>>> import numpy as np
>>> np.set_printoptions(precision=2, suppress=True, linewidth=120)
>>> rng = np.random.default_rng(89286)
>>> E = rng.normal(size=(39, 8)) + 10 * np.array([2, -1, 1, 0, 3, 1, 0, -1])
>>> E.round(2) + 0
array([[ 20.09, -10.18,   9.67,   0.71,  29.26,  11.3 ,   1.51, -10.29],
       [ 21.02,  -9.94,  10.23,  -0.71,  29.88,  10.23,   1.91,  -8.88],
       [ 19.54,  -8.43,   8.84,  -0.76,  30.22,  10.68,  -0.26, -10.54],
       [ 17.87, -11.24,  11.41,  -0.06,  28.94,  10.27,   0.67, -10.32],
       [ 19.93, -12.11,  10.37,  -0.2 ,  27.69,  11.34,   0.88, -11.69],
       [ 20.2 ,  -9.87,   9.87,  -0.5 ,  28.88,  10.37,   0.24,  -9.44],
       [ 21.19,  -9.77,  10.43,   0.64,  31.68,   9.34,  -0.06, -10.98],
       [ 19.56, -10.34,  12.24,   0.73,  29.07,  10.32,  -0.29, -10.25],
       [ 20.54,  -9.11,  11.19,  -0.33,  29.56,   8.57,  -0.62,  -9.64],
       [ 19.52,  -9.99,  11.18,   0.23,  30.1 ,   8.49,  -1.16,  -8.8 ],
       [ 20.5 ,  -9.58,  12.55,  -0.93,  32.47,   9.07,   2.65, -10.33],
       [ 20.81, -12.52,  11.77,  -2.42,  27.28,  10.7 ,   0.39,  -7.17],
       [ 20.12, -11.86,   8.29,  -0.24,  30.03,   9.92,  -1.06,  -9.52],
       [ 20.39,  -9.98,  11.24,  -0.13,  28.09,   9.59,  -0.93, -11.62],
       [ 20.64,  -9.99,   9.48,   1.62,  29.63,  10.12,   1.45, -11.4 ],
       [ 20.07,  -9.73,  10.53,   0.1 ,  29.83,   8.41,  -0.09,  -9.4 ],
       [ 19.42,  -9.94,   9.68,   1.72,  30.29,   9.41,   0.2 ,  -8.87],
       [ 18.95,  -9.76,  10.99,   0.52,  30.26,  11.17,  -1.07,  -8.58],
       [ 19.82, -10.91,  10.24,  -1.  ,  30.5 ,   9.58,   0.29, -10.18],
       [ 20.36,  -9.89,   9.08,  -0.14,  30.61,   8.13,  -0.16, -10.7 ],
       [ 18.65,  -9.41,  10.22,  -0.26,  30.19,  10.53,  -0.37, -10.51],
       [ 20.58,  -9.84,  12.59,  -2.3 ,  30.75,   9.78,   0.58, -11.15],
       [ 19.24,  -9.26,  10.68,   1.45,  30.32,  11.71,  -0.08, -10.53],
       [ 19.95,  -8.83,   8.1 ,   0.55,  29.38,  10.23,  -1.41, -10.27],
       [ 20.27,  -9.15,   8.74,  -1.19,  30.31,   8.33,  -0.49,  -9.6 ],
       [ 20.55, -10.79,   9.58,  -0.82,  30.85,   8.42,  -1.51,  -7.95],
       [ 20.25, -10.31,  10.04,  -1.59,  29.68,  10.91,  -0.42, -10.38],
       [ 18.  ,  -9.17,  11.11,  -1.17,  31.62,  10.32,  -0.36, -10.78],
       [ 18.37, -10.46,   9.11,  -1.16,  28.95,   9.69,   1.86,  -9.75],
       [ 20.34,  -9.47,   9.66,  -0.19,  30.68,   9.81,   0.06,  -9.24],
       [ 19.74,  -8.93,   9.29,  -0.92,  29.25,   9.56,   2.42,  -8.45],
       [ 20.77, -10.63,   8.16,  -1.53,  29.69,   9.98,   1.16,  -9.15],
       [ 20.66, -10.32,  11.23,   0.02,  30.83,  10.02,  -0.13,  -9.95],
       [ 19.04,  -9.11,   8.32,  -0.05,  30.27,  10.51,  -0.46, -10.48],
       [ 20.77,  -9.85,   8.68,   0.47,  31.  ,  10.28,  -0.44, -10.34],
       [ 20.06,  -8.6 ,   8.74,   0.44,  28.49,  10.63,  -0.51,  -9.8 ],
       [ 20.43, -10.83,   8.06,  -0.79,  33.05,  11.04,  -0.81,  -9.6 ],
       [ 18.43,  -9.85,   8.85,   0.  ,  30.4 ,  11.7 ,   1.66,  -8.73],
       [ 19.95, -10.46,  10.59,   0.19,  30.54,  10.49,   0.68, -10.83]])
>>> proj = E @ np.linalg.solve(E.T @ E, E.T)
>>> np.round(np.trace(proj), 2)
np.float64(8.0)
>>> np.allclose(proj @ proj, proj)
True
>>> np.diag(proj)
array([0.15, 0.19, 0.19, 0.27, 0.37, 0.07, 0.11, 0.17, 0.16, 0.19, 0.37, 0.57, 0.26, 0.26, 0.27, 0.11, 0.24, 0.27,
       0.1 , 0.2 , 0.1 , 0.3 , 0.21, 0.18, 0.16, 0.27, 0.15, 0.33, 0.2 , 0.06, 0.24, 0.2 , 0.05, 0.12, 0.09, 0.19,
       0.25, 0.28, 0.06])
>>> np.round(np.linalg.eigvalsh(proj), 2) + 0
array([0., 0., 0., 0., 0., 0., 0., 0., 0., 0., 0., 0., 0., 0., 0., 0., 0., 0., 0., 0., 0., 0., 0., 0., 0., 0., 0., 0.,
       0., 0., 0., 1., 1., 1., 1., 1., 1., 1., 1.])
>>> data = np.load("layer14.npy")
>>> data
array([[ 0.9 , -1.  , -2.56,  1.  ,  0.8 ],
       [ 0.9 , -0.8 , -2.7 , -1.2 , -2.2 ],
       [ 0.4 , -1.3 , -1.18, -0.7 , -0.6 ],
       [-0.5 , -1.2 ,  1.35,  0.5 , -1.1 ],
       [-2.2 , -1.  ,  6.31,  0.8 , -1.  ],
       [ 0.8 ,  0.8 , -2.77,  0.8 , -1.3 ],
       [ 0.  , -0.4 , -0.06, -1.7 , -0.8 ],
       [ 0.3 ,  0.4 , -0.81,  0.4 ,  1.7 ],
       [ 0.8 , -0.1 , -2.52,  1.2 ,  0.9 ],
       [-1.3 ,  0.7 ,  3.49,  0.4 ,  0.6 ],
       [ 0.4 ,  0.5 , -1.32,  0.2 , -1.2 ],
       [-1.6 ,  1.2 ,  4.8 , -0.1 ,  0.6 ],
       [-0.1 , -1.3 ,  0.39,  1.  ,  0.7 ],
       [ 0.  , -0.8 , -0.36, -0.1 ,  1.  ],
       [-1.7 , -1.5 ,  4.63,  1.6 , -1.2 ],
       [-1.5 ,  0.4 ,  4.23, -2.4 ,  0.3 ],
       [-0.5 , -0.5 ,  1.42,  0.4 ,  0.7 ],
       [ 0.7 , -0.9 , -2.17, -1.  , -1.  ],
       [ 1.3 ,  0.5 , -3.83, -0.7 ,  1.1 ],
       [-0.6 ,  0.7 ,  1.33, -0.1 ,  0.7 ],
       [ 1.3 ,  0.9 , -3.93,  0.4 , -0.9 ],
       [-0.5 , -0.3 ,  1.34,  0.1 ,  1.  ],
       [ 0.1 ,  0.  , -0.26, -0.2 ,  0.  ],
       [ 1.1 , -1.3 , -3.43,  0.  ,  0.4 ],
       [-0.2 , -1.6 ,  0.44, -0.3 ,  1.3 ],
       [-0.8 ,  0.7 ,  2.4 ,  2.  ,  2.  ],
       [-2.  , -0.9 ,  5.8 ,  0.7 ,  2.7 ],
       [ 2.2 ,  0.1 , -6.31, -0.7 ,  0.  ],
       [-2.4 ,  1.2 ,  6.92,  0.8 ,  0.7 ],
       [ 0.9 , -0.3 , -2.89,  0.9 ,  0.6 ],
       [ 2.7 , -1.  , -8.42,  0.  ,  1.4 ],
       [-0.1 ,  0.3 ,  0.49, -0.5 , -1.  ]])
>>> out = np.c_[data[:, :2] @ np.array([[-4, -2], [-5, -1]]), np.array([-3, 1, 3, 0, 1, -2, -1, 0, -2, 3, -2, 3, -3, 0, 2, -2, 2, -1, -3, 2, 1, -1, -3, -2, 3, 0, 0, -1, -3, 3, -1, 0])]
>>> out
array([[ 1.4, -0.8, -3. ],
       [ 0.4, -1. ,  1. ],
       [ 4.9,  0.5,  3. ],
       [ 8. ,  2.2,  0. ],
       [13.8,  5.4,  1. ],
       [-7.2, -2.4, -2. ],
       [ 2. ,  0.4, -1. ],
       [-3.2, -1. ,  0. ],
       [-2.7, -1.5, -2. ],
       [ 1.7,  1.9,  3. ],
       [-4.1, -1.3, -2. ],
       [ 0.4,  2. ,  3. ],
       [ 6.9,  1.5, -3. ],
       [ 4. ,  0.8,  0. ],
       [14.3,  4.9,  2. ],
       [ 4. ,  2.6, -2. ],
       [ 4.5,  1.5,  2. ],
       [ 1.7, -0.5, -1. ],
       [-7.7, -3.1, -3. ],
       [-1.1,  0.5,  2. ],
       [-9.7, -3.5,  1. ],
       [ 3.5,  1.3, -1. ],
       [-0.4, -0.2, -3. ],
       [ 2.1, -0.9, -2. ],
       [ 8.8,  2. ,  3. ],
       [-0.3,  0.9,  0. ],
       [12.5,  4.9,  0. ],
       [-9.3, -4.5, -1. ],
       [ 3.6,  3.6, -3. ],
       [-2.1, -1.5,  3. ],
       [-5.8, -4.4, -1. ],
       [-1.1, -0.1,  0. ]])
>>> np.linalg.matrix_rank(out)
np.int64(3)
>>> np.linalg.norm(np.linalg.qr(data)[0].T @ out, axis=0) ** 2 / ((out ** 2).sum(axis=0) + 1e-12)
array([1.  , 1.  , 0.08])
>>> np.round(np.linalg.lstsq(data, out[:, 0])[0], 2) + 0
array([-4., -5.,  0.,  0.,  0.])
